% ipython --no-banner

In [1]: import numpy as np

In [2]: np.set_printoptions(precision=4, suppress=True, linewidth=140)

In [3]: E = np.array([[8, 4, 3, 0, 0, 7],
   ...:     [7, 8, 4, 3, 0, 0],
   ...:     [0, 7, 8, 4, 3, 0],
   ...:     [0, 0, 7, 8, 4, 3],
   ...:     [3, 0, 0, 7, 8, 4],
   ...:     [4, 3, 0, 0, 7, 8]])

In [4]: # rank 5

In [5]: rng = np.random.default_rng(163537)

In [6]: labels = rng.permutation(6)

In [7]: print(labels)
[0 1 2 3 5 4]

In [8]: out = E[labels][:, labels]

In [9]: print(np.allclose(out, E))
False

In [10]: print(np.argsort(-np.linalg.norm(E, axis=0).round(6), kind="stable")[:3])
[0 1 2]

In [11]: print([round(float(x), 4) for x in np.linalg.svd(E, compute_uv=False)[:3]])
[22.0, 12.0, 12.0]

In [12]: print(np.linalg.cond(E) > 100)
True

In [13]: m1 = np.load("arr.npy")

In [14]: print(m1)
[[-1.3 -1.3  0.7  1.4]
 [ 0.2 -0.8  0.7  1.4]
 [ 1.2  0.8 -0.7 -0.4]
 [-1.5 -1.6 -1.7  0.2]
 [ 0.   1.4  0.5  0.2]]

In [15]: left, sv, Vh = np.linalg.svd(m1, full_matrices=False)

In [16]: print((sv > 1e-8).sum())
4

In [17]: print(left.shape, sv.shape, Vh.shape)
(5, 4) (4,) (4, 4)

In [18]: print(np.abs(Vh[0]))
[0.5705 0.7199 0.0882 0.3853]

In [19]: print(sv / sv[0])
[1.     0.6819 0.342  0.2188]

In [20]: print(round(float(np.sqrt((sv ** 2).sum())), 4), np.round(np.linalg.norm(m1), 4))
4.6562 4.6562

In [21]: print(np.allclose(left * sv @ Vh, m1))
True

In [22]: out = np.c_[m1[:, :1] @ np.array([[1]]), np.array([2, 1, -3, -2, -1])]

In [23]: print(out)
[[-1.3  2. ]
 [ 0.2  1. ]
 [ 1.2 -3. ]
 [-1.5 -2. ]
 [ 0.  -1. ]]

In [24]: print(np.round(np.linalg.norm(out - m1 @ np.linalg.lstsq(m1, out)[0], axis=0), 4) + 0)
[0.     0.2154]

In [25]: feats = np.load("dump.npy")

In [26]: print(feats)
[[0 1 1]
 [1 0 0]
 [1 0 0]]

In [27]: # column 2 repeats column 1

In [28]: left, sv, Vh = np.linalg.svd(feats)

In [29]: print(np.argmax(sv[:-1] / (sv[1:] + 1e-6)) + 1)
2

In [30]: print(sv.round(4) + 0)
[1.4142 1.4142 0.    ]

In [31]: out = left[:, :2] @ np.diag(sv[:2]) @ Vh[:2]

In [32]: print(round(float(np.linalg.norm(feats - out, 2)), 4), round(sv[2], 4))
0.0 0.0

In [33]: print(out.round(4) + 0)
[[0. 1. 1.]
 [1. 0. 0.]
 [1. 0. 0.]]

In [34]: F = np.load("w.npy")

In [35]: print(F)
[[ 6  6 -4  0  2]
 [ 3  3 -2  0  1]
 [ 0  0  0  0  0]
 [ 6  6 -4  0  2]
 [ 0  0  0  0  0]]

In [36]: out = F + rng.integers(-2, 3, (5, 1)) @ rng.integers(-2, 3, (1, 5))

In [37]: print(out)
[[10  4 -8  2 -2]
 [ 3  3 -2  0  1]
 [-2  1  2 -1  2]
 [ 4  7 -2 -1  4]
 [ 2 -1 -2  1 -2]]

In [38]: print(np.linalg.matrix_rank(out - F, tol=1e-8))
1

In [39]: print(np.linalg.norm(out, axis=0))
[11.5326  8.7178  8.9443  2.6458  5.3852]

In [40]: print(round(np.linalg.norm(out, 1), 4), round(float(np.linalg.norm(out, np.inf)), 4))
21.0 26.0

In [41]: print(round(np.linalg.norm(out[0] - out[2]), 4))
16.6733

In [42]: print(round(float(np.linalg.norm(out[0], 1)), 4), round(float(np.linalg.norm(out[0], np.inf)), 4))
26.0 10.0

In [43]: print(np.linalg.norm(out, axis=1))
[13.7113  4.7958  3.7417  9.2736  3.7417]

In [44]: def softmax(z):
    ...:     e = np.exp(z - z.max(axis=-1, keepdims=True))
    ...:     return e / e.sum(axis=-1, keepdims=True)
    ...: 

In [45]: print(softmax(F).sum(axis=1))
[1. 1. 1. 1. 1.]

In [46]: print(softmax(F[2] + -1))
[0.2 0.2 0.2 0.2 0.2]

In [47]: S = F @ F.T / np.sqrt(5)

In [48]: print(np.round(softmax(S + np.triu(np.full(S.shape, -np.inf), 1)), 4) + 0)
[[1.     0.     0.     0.     0.    ]
 [1.     0.     0.     0.     0.    ]
 [0.3333 0.3333 0.3333 0.     0.    ]
 [0.5    0.     0.     0.5    0.    ]
 [0.2    0.2    0.2    0.2    0.2   ]]

In [49]: print(softmax(S).round(6).argmax(axis=1))
[0 0 0 0 0]

In [50]: print(softmax(S)[2] @ F)
[ 3.  3. -2.  0.  1.]

In [51]: F.inv()
AttributeError: 'numpy.ndarray' object has no attribute 'inv'


In [52]: print(np.allclose(F, F.T))
False

In [53]: print(np.round(np.abs(np.linalg.eigvals(F)).max(), 4))
9.0

In [54]: W0 = np.load("out4.npy")

In [55]: print(W0)
[[-23.4532 -25.1694  18.9381  -2.7383]
 [  1.9931  18.6619  17.4546  -0.6654]
 [ -6.321  -13.5398  -3.0719  -1.3154]
 [  8.6181  -4.4752 -20.3684  10.605 ]
 [ 22.6365  23.1688 -18.8402   4.61  ]
 [ -2.006  -13.191  -11.4243  -1.1874]
 [-20.7762 -14.3338  25.4471  -4.3963]
 [-19.5132 -23.4321  12.6394  -3.9809]
 [-10.9857   2.4976  24.2878  -5.5482]
 [ 12.801    1.5894 -24.3098   1.9631]]

In [56]: x0 = np.array([-1, -5, -3, 3])

In [57]: target = W0 @ x0

In [58]: print(np.linalg.lstsq(W0, target)[0])
[-1. -5. -3.  3.]

In [59]: print(np.linalg.solve(W0.T @ W0, W0.T @ target))
[-1. -5. -3.  3.]

In [60]: print(target)
[  84.271  -149.6626   79.2895  106.6781  -68.1299   98.6717    2.915    86.8128  -91.0103   58.0707]

In [61]: target = target + 0.02 * rng.normal(size=10)

In [62]: print(target)
[  84.2998 -149.6778   79.2944  106.6587  -68.1398   98.6813    2.9326   86.806   -91.0293   58.0712]

In [63]: coef, *_ = np.linalg.lstsq(W0, target)

In [64]: print(round(np.linalg.norm(target - W0 @ coef), 4))
0.0365

In [65]: print(coef.round())
[-1. -5. -3.  3.]

In [66]: print([round(float(np.linalg.norm(np.linalg.solve(W0.T @ W0 + lam * np.eye(4), W0.T @ target))), 2) for lam in (0, 1, 10, 100)])
[6.63, 6.62, 6.49, 5.92]

In [67]: G = np.cov(W0, rowvar=False)

In [68]: print(np.argwhere(np.triu(np.abs(np.corrcoef(W0.T)) > 0.8, 1)))
[[0 2]]

In [69]: print(G)
[[ 238.3005  199.4359 -249.5098   57.18  ]
 [ 199.4359  269.6276  -93.6454   31.3431]
 [-249.5098  -93.6454  390.9108  -76.4316]
 [  57.18     31.3431  -76.4316   23.7674]]

In [70]: print(round(np.corrcoef(W0[:, 1], W0[:, 3])[0, 1], 4))
0.3915

In [71]: P = np.triu(np.array([[1, 3, 0, 1], [2, -3, -2, -2], [-1, -2, 1, -3], [3, 1, -1, 2]]), 1) + np.eye(4)

In [72]: out = P @ G @ np.linalg.inv(P)

In [73]: print(round(float(np.trace(out)), 4), round(np.trace(G), 4))
922.6063 922.6063

In [74]: print(np.linalg.matrix_rank(out))
4
